>>> import numpy as np
>>> np.set_printoptions(precision=4, suppress=True, linewidth=200)
>>> J = np.load("out5.npy")
>>> print(J)
[[  1  -1   1  -1]
 [  1   0   0   0]
 [  1   1   1   1]
 [  1   2   4   8]
 [  1   3   9  27]
 [  1   4  16  64]
 [  1   5  25 125]
 [  1   6  36 216]
 [  1   7  49 343]]
>>> # column 3 is much longer than the rest
>>> U, sig, Vh = np.linalg.svd(J, full_matrices=False)
>>> print(np.round(U.T @ U, 4) + 0)
[[1. 0. 0. 0.]
 [0. 1. 0. 0.]
 [0. 0. 1. 0.]
 [0. 0. 0. 1.]]
>>> print(np.round(U.T @ J @ Vh.T, 4) + 0)
[[435.3144   0.       0.       0.    ]
 [  0.      11.9775   0.       0.    ]
 [  0.       0.       1.7508   0.    ]
 [  0.       0.       0.       1.6868]]
>>> print(sig)
[435.3144  11.9775   1.7508   1.6868]
>>> print(np.allclose(U * sig @ Vh, J))
True
>>> print(round(np.sqrt((sig ** 2).sum()), 4), round(float(np.linalg.norm(J)), 4))
435.4859 435.4859
>>> print(np.cumsum(sig ** 2) / np.sum(sig ** 2))
[0.9992 1.     1.     1.    ]
>>> print(sig / sig[0])
[1.     0.0275 0.004  0.0039]
>>> x = np.array([2, 3, 3, 1])
>>> rhs = J @ x
>>> print(rhs)
[  1   2   9  28  65 126 217 344 513]
>>> print(np.round(np.linalg.pinv(J) @ J, 4) + 0)
[[1. 0. 0. 0.]
 [0. 1. 0. 0.]
 [0. 0. 1. 0.]
 [0. 0. 0. 1.]]
>>> rng = np.random.default_rng(86854)
>>> rhs = rhs + 0.02 * rng.normal(size=9)
>>> print(rhs)
[  1.0004   2.0195   8.9921  27.9676  64.9449 125.9898 216.9889 344.0064 512.9908]
>>> c, *_ = np.linalg.lstsq(J, rhs)
>>> print(c.round())
[2. 3. 3. 1.]
>>> print(round(np.linalg.norm(rhs - J @ c), 4))
0.0485
>>> print(c)
[1.9954 2.984  3.0036 0.9998]
>>> M2 = np.array([[-5, 5], [-7, 8], [0, -9], [4, 3]])
>>> print(np.linalg.matrix_rank(J @ M2))
2
>>> print(np.vstack([J, M2.T]).shape)
(11, 4)
>>> M2 = J / np.sqrt((J ** 2).mean(axis=1, keepdims=True))
>>> print(np.linalg.norm(M2, axis=1))
[2. 2. 2. 2. 2. 2. 2. 2. 2.]
>>> Z = np.array([[3, 3, 3, 1, 1, 3, 0],
...     [0, 2, 0, 0, 0, 1, 1],
...     [1, 2, 1, 2, 3, 1, 3],
...     [2, 0, 3, 0, 0, 1, 2],
...     [3, 1, 1, 1, 0, 3, 2],
...     [2, 1, 2, 1, 1, 3, 0],
...     [0, 3, 1, 2, 0, 2, 2]])
>>> E = (rng.random((43, 7)) < 0.25) @ Z
>>> print(E)
[[ 0  0  0  0  0  0  0]
 [ 5  3  4  1  0  5  5]
 [ 6  7  7  3  4  6  6]
 [ 4  8  5  5  4  6  5]
 [ 0  0  0  0  0  0  0]
 [ 0  0  0  0  0  0  0]
 [ 0  0  0  0  0  0  0]
 [ 0  0  0  0  0  0  0]
 [ 3  2  4  2  3  2  5]
 [ 1  4  1  2  3  2  4]
 [ 0  0  0  0  0  0  0]
 [ 0  3  1  2  0  2  2]
 [ 5  3  6  1  1  4  2]
 [ 3  3  3  1  1  3  0]
 [ 1  2  1  2  3  1  3]
 [ 8  8  7  5  2 11  4]
 [ 7  2  6  2  1  7  4]
 [ 0  0  0  0  0  0  0]
 [ 3  2  4  2  3  2  5]
 [ 4  3  2  3  3  4  5]
 [10  5  9  3  2 10  4]
 [ 4  5  2  3  3  5  6]
 [ 3  6  4  5  4  6  5]
 [ 0  0  0  0  0  0  0]
 [ 6  4  4  2  1  6  2]
 [ 2  0  3  0  0  1  2]
 [ 3  3  3  3  4  4  3]
 [ 6  7  5  4  1  8  4]
 [ 3  3  3  1  1  3  0]
 [ 5  2  3  2  1  6  2]
 [ 6  7  5  4  1  8  4]
 [ 4  1  5  1  1  4  2]
 [ 3  6  4  3  1  5  2]
 [ 5  6  5  3  0  7  7]
 [ 1  4  1  2  3  2  4]
 [ 2  2  3  0  0  2  3]
 [ 6  6  6  4  5  7  3]
 [ 8  4  7  4  4  8  7]
 [ 4  5  4  3  4  4  3]
 [ 1  4  1  2  3  2  4]
 [ 5  5  6  3  4  6  6]
 [ 1  2  1  2  3  1  3]
 [ 0  2  0  0  0  1  1]]
>>> Xs = E - E.mean(axis=0)
>>> vecs = np.linalg.svd(Xs)[2][:1]
>>> M2 = Xs - Xs @ vecs.T @ vecs
>>> print(M2.std(axis=0))
[0.9249 1.2154 0.9435 0.7659 1.3343 0.7332 1.3759]
>>> print((Xs @ vecs.T).std(axis=0))
[5.3457]
>>> print(np.linalg.norm(M2, axis=1).round(6).argmax())
20
>>> print(np.cov(Xs @ vecs.T, rowvar=False))
29.257160387309998
